$ ipython --no-banner

In [1]: import numpy as np

In [2]: np.set_printoptions(precision=2, suppress=True, linewidth=200)

In [3]: rnd = lambda a: np.round(a, 2) + 0

In [4]: M = np.load("run3.npy")

In [5]: M
Out[5]: 
array([[ 0.,  0., -1., -1.],
       [ 0.,  0.,  0.,  0.],
       [-1.,  0.,  0., -1.],
       [-1.,  0., -1.,  0.]])

In [6]: rk = np.linalg.matrix_rank(M)

In [7]: rk
Out[7]: np.int64(3)

In [8]: ns = np.linalg.svd(M)[2][rk:].T

In [9]: rnd(ns @ ns.T)
Out[9]: 
array([[0., 0., 0., 0.],
       [0., 1., 0., 0.],
       [0., 0., 0., 0.],
       [0., 0., 0., 0.]])

In [10]: rnd(M @ ns)
Out[10]: 
array([[0.],
       [0.],
       [0.],
       [0.]])

In [11]: w, V = np.linalg.eigh(M)

In [12]: x0 = np.array([5, 5, 4, 1])

In [13]: print(rnd(x0 @ M @ x0 / (x0 @ x0)), w[0], rnd(w[-1]))
-0.87 -2.0 1.0

In [14]: U, sig, Vt = np.linalg.svd(M)

In [15]: rnd(sig)
Out[15]: array([2., 1., 1., 0.])

In [16]: other = U[:, :3] @ np.diag(sig[:3]) @ Vt[:3]

In [17]: np.linalg.matrix_rank(M, rtol=0.05)
Out[17]: np.int64(3)

In [18]: print(rnd(other))
[[ 0.  0. -1. -1.]
 [ 0.  0.  0.  0.]
 [-1.  0.  0. -1.]
 [-1.  0. -1.  0.]]

In [19]: np.linalg.matrix_rank(other)
Out[19]: np.int64(3)

In [20]: print(rnd(np.linalg.norm(M - other, 2)), rnd(sig[3]))
0.0 0.0

In [21]: np.all(np.linalg.eigvalsh(M) > 0)
Out[21]: np.False_

In [22]: arr = np.loadtxt("case2.csv", delimiter=",")

In [23]: arr
Out[23]: 
array([[-5., -1.,  0.,  0.],
       [ 3., -2.,  0.,  0.],
       [ 0.,  0., -5., -1.],
       [ 0.,  0.,  3., -2.]])

In [24]: (arr != 0).astype(int)
Out[24]: 
array([[1, 1, 0, 0],
       [1, 1, 0, 0],
       [0, 0, 1, 1],
       [0, 0, 1, 1]])

In [25]: rnd(np.linalg.det(arr))
Out[25]: np.float64(169.0)

In [26]: print(rnd(np.sort(np.linalg.eigvals(arr).real)))
[-3.5 -3.5 -3.5 -3.5]

In [27]: arr @ arr
Out[27]: 
array([[ 22.,   7.,   0.,   0.],
       [-21.,   1.,   0.,   0.],
       [  0.,   0.,  22.,   7.],
       [  0.,   0., -21.,   1.]])

In [28]: A = np.load("x.npy")

In [29]: A
Out[29]: 
array([[ 1.32,  0.36,  3.51, -1.59, -0.16, -3.19,  0.91, -0.51,  1.35,  0.75],
       [-0.62, -0.28, -2.33, -3.44, -0.82,  2.36, -0.35,  0.1 , -0.8 ,  0.85],
       [ 0.68,  0.72,  3.57,  0.79,  1.12, -3.53, -0.75, -2.33, -0.23, -0.03],
       [-2.2 , -1.01, -6.91,  4.97, -0.06,  6.33, -0.42,  2.96, -1.21, -1.96],
       [-0.08,  1.17,  3.27, -1.75,  1.78, -3.35, -3.02, -5.38, -2.65,  0.6 ],
       [ 1.36,  0.57,  4.32, -0.46,  0.38, -4.06,  0.51, -1.21,  1.1 ,  0.45],
       [ 1.34,  0.62,  4.27, -2.46,  0.14, -3.94,  0.27, -1.74,  0.78,  1.03],
       [ 0.2 ,  0.26,  1.66,  5.88,  1.36, -1.88, -0.08, -0.06,  0.36, -1.64],
       [ 0.9 , -0.75, -0.15,  4.92, -0.84,  0.24,  3.3 ,  4.83,  3.48, -1.32],
       [ 0.18,  0.41,  1.36, -2.89,  0.16, -1.25, -0.87, -2.02, -0.79,  0.91],
       [-0.84,  0.38, -0.77, -3.79,  0.36,  0.69, -2.27, -3.01, -2.53,  0.97],
       [-1.08,  0.23, -1.07,  3.77,  1.46,  0.65, -1.9 , -1.48, -1.93, -1.28],
       [-0.06,  0.13,  0.08, -2.45, -0.16, -0.01, -0.51, -0.98, -0.59,  0.71]])

In [30]: rng = np.random.default_rng(4762)

In [31]: lab = rng.permutation(4)

In [32]: lab
Out[32]: array([2, 1, 3, 0])

In [33]: other = M[lab][:, lab]

In [34]: np.diag(other)
Out[34]: array([0., 0., 0., 0.])

In [35]: np.allclose(other, M)
Out[35]: True

In [36]: print(rnd(np.linalg.norm(A, 2) / np.linalg.norm(A)))
0.76

In [37]: print([round(float(x), 2) for x in np.linalg.svd(A, compute_uv=False)[:3]])
[18.61, 12.82, 9.45]

In [38]: T = np.stack([A, 2 * A, A[::-1]])

In [39]: print((T @ A.T).shape)
(3, 13, 13)

In [40]: T.shape
Out[40]: (3, 13, 10)

In [41]: np.linalg.matrix_rank(T)
Out[41]: array([3, 3, 3])

In [42]: U, sig, Vt = np.linalg.svd(A)

In [43]: print(np.argmax(sig[:-1] / (sig[1:] + 1e-6)) + 1)
3

In [44]: other = U[:, :3] @ np.diag(sig[:3]) @ Vt[:3]

In [45]: rnd(np.abs(A - other).max())
Out[45]: np.float64(0.0)

In [46]: def softmax(z):
    ...:     e = np.exp(z - z.max(axis=-1, keepdims=True))
    ...:     return e / e.sum(axis=-1, keepdims=True)
    ...: 

In [47]: print(rnd(softmax(10 * arr[2])))
[0.5 0.5 0.  0. ]

In [48]: rnd(softmax(arr[2] + -2))
Out[48]: array([0.42, 0.42, 0.  , 0.15])

In [49]: rnd(softmax(arr[2]))
Out[49]: array([0.42, 0.42, 0.  , 0.15])

In [50]: rnd(softmax(arr).sum(axis=1))
Out[50]: array([1., 1., 1., 1.])

In [51]: scores = arr @ arr.T / np.sqrt(4)

In [52]: print(softmax(scores).round(6).argmax(axis=1))
[0 1 2 3]

In [53]: print(rnd(softmax(scores)))
[[1. 0. 0. 0.]
 [0. 1. 0. 0.]
 [0. 0. 1. 0.]
 [0. 0. 0. 1.]]

In [54]: m1 = np.loadtxt("test17.csv", delimiter=",")

In [55]: m1
Out[55]: 
array([[ 0.15,  0.78,  0.94,  2.07,  1.6 , -0.65,  0.14,  0.38, -1.83, -1.72, -0.24, -1.94,  2.18],
       [ 1.74,  5.37, -0.93,  1.47,  2.63, -2.62, -4.01, -0.69, -0.46, -2.29, -0.78, -3.53,  1.79],
       [-1.05, -4.87, -0.09, -5.69, -3.7 ,  5.48,  2.22, -0.23,  3.29,  3.16,  0.06,  5.63, -4.45],
       [ 0.15,  0.14, -0.85, -0.28, -0.18, -0.16, -0.77,  0.32,  0.32,  0.28,  0.04, -0.16, -0.41],
       [ 0.11, -1.04, -1.87, -3.76, -2.23,  2.74, -1.29,  1.37,  2.21,  1.71, -0.66,  2.06, -2.81],
       [ 1.76,  5.17, -1.58,  1.17,  1.49, -2.19, -4.19,  0.32,  0.2 , -0.79, -0.89, -2.86,  0.75],
       [ 0.48,  2.27,  0.11,  2.13,  2.12, -2.89, -0.8 , -1.47, -0.94, -1.64,  0.5 , -2.04,  1.71],
       [-0.2 , -0.39,  0.71,  1.13,  0.23,  0.09,  0.81,  1.18, -1.45, -0.6 , -0.3 , -0.84,  1.2 ],
       [-1.27, -3.69,  1.7 , -0.47,  0.18,  1.16,  3.44, -1.89, -0.79, -0.94,  0.98,  1.6 ,  0.34],
       [ 0.32,  0.  , -0.4 , -2.43,  0.29,  1.69, -0.58, -1.91,  1.39, -0.47, -0.02,  1.27, -1.22],
       [-0.23, -0.01,  0.88,  0.47,  1.61, -1.29,  0.18, -1.77, -0.53, -1.82,  0.55, -0.68,  1.39]])

In [56]: other = m1 + rng.integers(-2, 3, (11, 10)) @ rng.integers(-2, 3, (10, 13))

In [57]: print(rnd(other))
[[  9.15   1.78  -1.06  15.07 -11.4    4.35 -10.86  -1.62   4.17  -2.72 -10.24  -5.94   5.18]
 [  4.74   5.37   4.07  -4.53  18.63  -1.62  -3.01   9.31  -8.46  -6.29   5.22  -2.53   4.79]
 [ -8.05 -10.87  -2.09  -4.69   6.3    6.48   2.22   4.77  -3.71   3.16   4.06  14.63  -5.45]
 [  7.15   5.14   3.15   2.72  -5.18   0.84  -5.77   2.32   2.32   1.28   0.04  -4.16   4.59]
 [  7.11   0.96  -1.87  -0.76  -2.23  13.74 -10.29   9.37   1.21   6.71  -7.66  -2.94  -7.81]
 [  4.76  14.17  -6.58   5.17   0.49   0.81  -7.19   0.32   9.2    1.21  -7.89  -0.86  13.75]
 [  2.48  -3.73 -10.89   1.13   4.12  -1.89  -1.8   -5.47   0.06  -7.64  -3.5    2.96   8.71]
 [-10.2   -5.39   7.71   4.13   6.23   6.09   2.81  12.18 -14.45   2.4    6.7    5.16  -5.8 ]
 [  2.73 -11.69  -4.3  -11.47  12.18   2.16   3.44   3.11  -6.79  -3.94   0.98  10.6    1.34]
 [ -9.68 -15.     1.6  -15.43   8.29  -2.31  12.42  -4.91  -3.61   4.53  -1.02  14.27 -13.22]
 [ -4.23  -1.01  -6.12   0.47   9.61  -1.29   4.18  -2.77  -1.53  -9.82   1.55   3.32  10.39]]

In [58]: rnd(other - m1)
Out[58]: 
array([[  9.,   1.,  -2.,  13., -13.,   5., -11.,  -2.,   6.,  -1., -10.,  -4.,   3.],
       [  3.,   0.,   5.,  -6.,  16.,   1.,   1.,  10.,  -8.,  -4.,   6.,   1.,   3.],
       [ -7.,  -6.,  -2.,   1.,  10.,   1.,   0.,   5.,  -7.,   0.,   4.,   9.,  -1.],
       [  7.,   5.,   4.,   3.,  -5.,   1.,  -5.,   2.,   2.,   1.,   0.,  -4.,   5.],
       [  7.,   2.,   0.,   3.,   0.,  11.,  -9.,   8.,  -1.,   5.,  -7.,  -5.,  -5.],
       [  3.,   9.,  -5.,   4.,  -1.,   3.,  -3.,   0.,   9.,   2.,  -7.,   2.,  13.],
       [  2.,  -6., -11.,  -1.,   2.,   1.,  -1.,  -4.,   1.,  -6.,  -4.,   5.,   7.],
       [-10.,  -5.,   7.,   3.,   6.,   6.,   2.,  11., -13.,   3.,   7.,   6.,  -7.],
       [  4.,  -8.,  -6., -11.,  12.,   1.,   0.,   5.,  -6.,  -3.,   0.,   9.,   1.],
       [-10., -15.,   2., -13.,   8.,  -4.,  13.,  -3.,  -5.,   5.,  -1.,  13., -12.],
       [ -4.,  -1.,  -7.,   0.,   8.,   0.,   4.,  -1.,  -1.,  -8.,   1.,   4.,   9.]])

In [59]: np.linalg.matrix_rank(other - m1, tol=1e-8)
Out[59]: np.int64(10)

In [60]: rnd(np.linalg.norm(m1, "nuc"))
Out[60]: np.float64(39.99)

In [61]: rnd(np.linalg.norm(m1, axis=0))
Out[61]: array([ 3.05, 10.  ,  3.58,  8.16,  6.14,  7.99,  7.37,  4.08,  5.02,  5.41,  1.87,  8.36,  6.65])

In [62]: rnd(np.linalg.norm(m1, axis=1))
Out[62]: array([ 4.88,  9.33, 13.35,  1.4 ,  7.43,  8.28,  6.04,  2.96,  6.35,  4.28,  3.84])

In [63]: print(rnd(np.linalg.norm(m1, 1)), rnd(np.linalg.norm(m1, np.inf)))
23.73 39.92

In [64]: u = np.array([-5, -2])

In [65]: rnd(np.polyval(u, m1[8]))
Out[65]: array([  4.35,  16.45, -10.5 ,   0.35,  -2.9 ,  -7.8 , -19.2 ,   7.45,   1.95,   2.7 ,  -6.9 , -10.  ,  -3.7 ])

In [66]: rnd(np.convolve(m1[8], u))
Out[66]: array([  6.35,  20.99,  -1.12,  -1.05,   0.04,  -6.16, -19.52,   2.57,   7.73,   6.28,  -3.02,  -9.96,  -4.9 ,  -0.68])

In [67]: K = np.loadtxt("a.csv", delimiter=",")

In [68]: K
Out[68]: 
array([[ 1. ,  1.1,  1.8,  0. ,  0. ,  0. ,  0.1],
       [-0.8, -0.7, -1. ,  1.4,  0.2, -0.5, -1.1],
       [ 0.7, -0.1, -1. , -0.8,  0.9,  0.6,  1.7],
       [ 1.7,  0.2, -0.7,  1. , -0.8,  0.1,  0.1],
       [ 0. , -1.5,  0.7,  0. ,  2.1,  0.7,  0.3],
       [ 1. , -0.6, -1.6,  0. , -2. ,  3.3,  0. ],
       [-0.2,  1.3, -0.7, -2.3,  0. ,  1. , -0.3],
       [ 0.3,  2.2,  0. , -0.8, -0.6, -0.1, -0.9],
       [ 0.4, -0.5,  1.4,  0.1,  0. ,  0.7,  2. ],
       [ 0. ,  0. ,  1.3, -0.7,  0.9, -1.3, -1.8],
       [ 0.7, -0.6, -0.9, -1. , -1.6,  0.9, -0.8],
       [-1.2, -0.2, -0.8, -0.1,  1.6, -2. , -1.3]])

In [69]: x0 = np.array([-2, 1, -1, 2])

In [70]: target = arr @ x0

In [71]: coef, lr = np.zeros(4), 1 / np.linalg.norm(arr, 2) ** 2

In [72]: for i in range(200):
    ...:     coef -= lr * arr.T @ (arr @ coef - target)
    ...:     if i % 50 == 0: print(i, round(np.linalg.norm(arr @ coef - target), 2))
    ...: 
0 4.14
50 0.0
100 0.0
150 0.0

In [73]: rnd(coef)
Out[73]: array([-2.,  1., -1.,  2.])
